$ python -q
>>> import numpy as np
>>> np.set_printoptions(precision=1, suppress=True, linewidth=160, floatmode="fixed")
>>> def tidy(a):
...     return np.round(a, 1) + 0
... 
>>> feats = np.load("out7.npy")
>>> print(feats)
[[ 0.9  2.2  0.9 -0.8]
 [ 1.1  1.5  0.9 -0.2]
 [-1.1 -0.6 -0.1  1.6]
 [ 0.5 -0.2  0.0  0.7]]
>>> print(feats.sum(axis=0))
[1.4 2.9 1.7 1.3]
>>> print(tidy(np.linalg.norm(feats)))
4.0
>>> print(tidy(np.diff(feats, axis=0)))
[[ 0.2 -0.7  0.0  0.6]
 [-2.2 -2.1 -1.0  1.8]
 [ 1.6  0.4  0.1 -0.9]]
>>> x = np.array([2, 1, 1, 1])
>>> y = feats @ x
>>> print(tidy(y))
[ 4.1  4.4 -1.3  1.5]
>>> print(tidy(np.linalg.solve(feats, feats[:, 3])))
[0.0 0.0 0.0 1.0]
>>> print(tidy(np.linalg.solve(feats, y + feats[:, 1])))
[2.0 2.0 1.0 1.0]
>>> E = np.load("a.npy")
>>> print(E)
[[-0.6  2.4 -0.5 -3.1  1.8]
 [ 1.4 -5.3  1.4  6.8 -4.2]
 [ 0.4 -2.0  0.5  2.3 -1.4]
 [ 1.6 -6.3  1.6  7.8 -4.7]
 [ 0.4 -1.8  0.5  2.0 -1.5]
 [ 1.0 -4.2  1.1  5.3 -3.1]
 [ 1.6 -6.4  1.4  8.0 -4.7]
 [-2.1  7.7 -1.8 -9.9  5.6]
 [ 1.5 -5.6  1.5  7.1 -4.2]
 [-0.2  0.6 -0.2 -0.7  0.4]
 [ 0.9 -3.3  0.6  4.1 -2.5]
 [ 2.1 -8.4  2.3 10.7 -6.4]
 [ 0.6 -2.0  0.7  2.8 -1.6]
 [ 0.7 -2.6  0.5  3.0 -1.9]
 [-0.9  3.8 -1.0 -4.8  3.0]
 [ 1.9 -7.5  1.8  9.3 -5.7]
 [ 0.6 -1.7  0.4  2.3 -1.5]
 [ 0.3 -0.1  0.2  0.3  0.0]]
>>> Xs = E - E.mean(axis=0)
>>> left, s, Vh = np.linalg.svd(Xs, full_matrices=False)
>>> print(tidy(s))
[31.1  0.6  0.5  0.3  0.3]
>>> print(tidy(np.abs(Vh[-1])))
[0.7 0.4 0.3 0.5 0.0]
>>> print(np.searchsorted(np.cumsum(s ** 2) / (s ** 2).sum(), 0.9) + 1)
1
>>> print(np.linalg.matrix_rank(Xs))
5
>>> x = np.array([3, 2, 3, 0, 2])
>>> y = E @ x
>>> print(tidy(np.linalg.lstsq(E, y)[0]))
[3.0 2.0 3.0 0.0 2.0]
>>> print(tidy(np.linalg.pinv(E) @ E))
[[1.0 0.0 0.0 0.0 0.0]
 [0.0 1.0 0.0 0.0 0.0]
 [0.0 0.0 1.0 0.0 0.0]
 [0.0 0.0 0.0 1.0 0.0]
 [0.0 0.0 0.0 0.0 1.0]]
>>> rng = np.random.default_rng(454)
>>> y = y + 0.3 * rng.normal(size=18)
>>> print(tidy(y))
[  5.4 -10.8  -4.2 -12.3  -4.2  -8.5 -13.5  15.1 -10.5   0.9  -6.4 -16.5  -3.1  -5.6   8.0 -15.1  -3.5   1.2]
>>> beta, *_ = np.linalg.lstsq(E, y)
>>> print(beta.round())
[3.0 2.0 3.0 0.0 2.0]
>>> print(tidy(E.T @ (y - E @ beta)))
[0.0 0.0 0.0 0.0 0.0]
>>> M = np.load("case4.npy")
>>> print(tidy(M))
[[ 0.3  0.4 -0.1]
 [ 0.4  0.7 -0.1]
 [-0.1 -0.1  0.0]]
>>> print(tidy(M @ M))
[[ 0.3  0.4 -0.1]
 [ 0.4  0.7 -0.1]
 [-0.1 -0.1  0.0]]
>>> print(tidy((M + M.T) / 2))
[[ 0.3  0.4 -0.1]
 [ 0.4  0.7 -0.1]
 [-0.1 -0.1  0.0]]
>>> print(np.trace(M))
1.0
>>> print(tidy(np.linalg.matrix_power(M, 3)))
[[ 0.3  0.4 -0.1]
 [ 0.4  0.7 -0.1]
 [-0.1 -0.1  0.0]]
>>> print(np.allclose(M @ M.T, M.T @ M))
True
